% ipython --no-banner

In [1]: import numpy as np

In [2]: from numpy import linalg as LA

In [3]: np.set_printoptions(suppress=True, linewidth=100)

In [4]: mat = np.loadtxt("dump.csv", delimiter=",")

In [5]: mat.round(2)
Out[5]: 
array([[0.29, 0.14, 0.  , 0.  , 0.  , 0.14, 0.  , 0.14, 0.  , 0.14, 0.14, 0.  ],
       [0.2 , 0.2 , 0.  , 0.2 , 0.  , 0.2 , 0.  , 0.2 , 0.  , 0.  , 0.  , 0.  ],
       [0.2 , 0.  , 0.2 , 0.2 , 0.2 , 0.  , 0.2 , 0.  , 0.  , 0.  , 0.  , 0.  ],
       [0.17, 0.17, 0.  , 0.33, 0.  , 0.  , 0.  , 0.  , 0.  , 0.17, 0.17, 0.  ],
       [0.17, 0.17, 0.17, 0.  , 0.17, 0.  , 0.  , 0.  , 0.  , 0.17, 0.17, 0.  ],
       [0.  , 0.2 , 0.2 , 0.2 , 0.2 , 0.2 , 0.  , 0.  , 0.  , 0.  , 0.  , 0.  ],
       [0.17, 0.  , 0.  , 0.  , 0.  , 0.17, 0.17, 0.17, 0.  , 0.17, 0.17, 0.  ],
       [0.17, 0.17, 0.  , 0.17, 0.17, 0.  , 0.17, 0.17, 0.  , 0.  , 0.  , 0.  ],
       [0.  , 0.  , 0.  , 0.2 , 0.  , 0.  , 0.  , 0.2 , 0.4 , 0.2 , 0.  , 0.  ],
       [0.  , 0.  , 0.  , 0.  , 0.  , 0.  , 0.  , 0.33, 0.  , 0.33, 0.  , 0.33],
       [0.33, 0.  , 0.  , 0.  , 0.  , 0.  , 0.  , 0.  , 0.  , 0.33, 0.33, 0.  ],
       [0.  , 0.  , 0.25, 0.  , 0.25, 0.  , 0.  , 0.  , 0.  , 0.  , 0.  , 0.5 ]])

In [6]: rng = np.random.default_rng(960)

In [7]: z = rng.permutation(12)

In [8]: z
Out[8]: array([ 4,  2,  3,  1,  0,  9,  6, 11,  8,  7, 10,  5])

In [9]: other = mat[z][:, z]

In [10]: round(np.trace(other), 2)
Out[10]: np.float64(3.29)

In [11]: np.round(np.diag(other), 2)
Out[11]: array([0.17, 0.2 , 0.33, 0.2 , 0.29, 0.33, 0.17, 0.5 , 0.4 , 0.17, 0.33, 0.2 ])

In [12]: np.round(np.sort(np.abs(LA.eigvals(other))), 2)
Out[12]: array([0.07, 0.07, 0.13, 0.13, 0.19, 0.19, 0.33, 0.4 , 0.43, 0.43, 0.48, 1.  ])

In [13]: np.round(LA.det(other), 2), np.round(LA.det(mat[z]), 2)
Out[13]: (np.float64(0.0), np.float64(0.0))
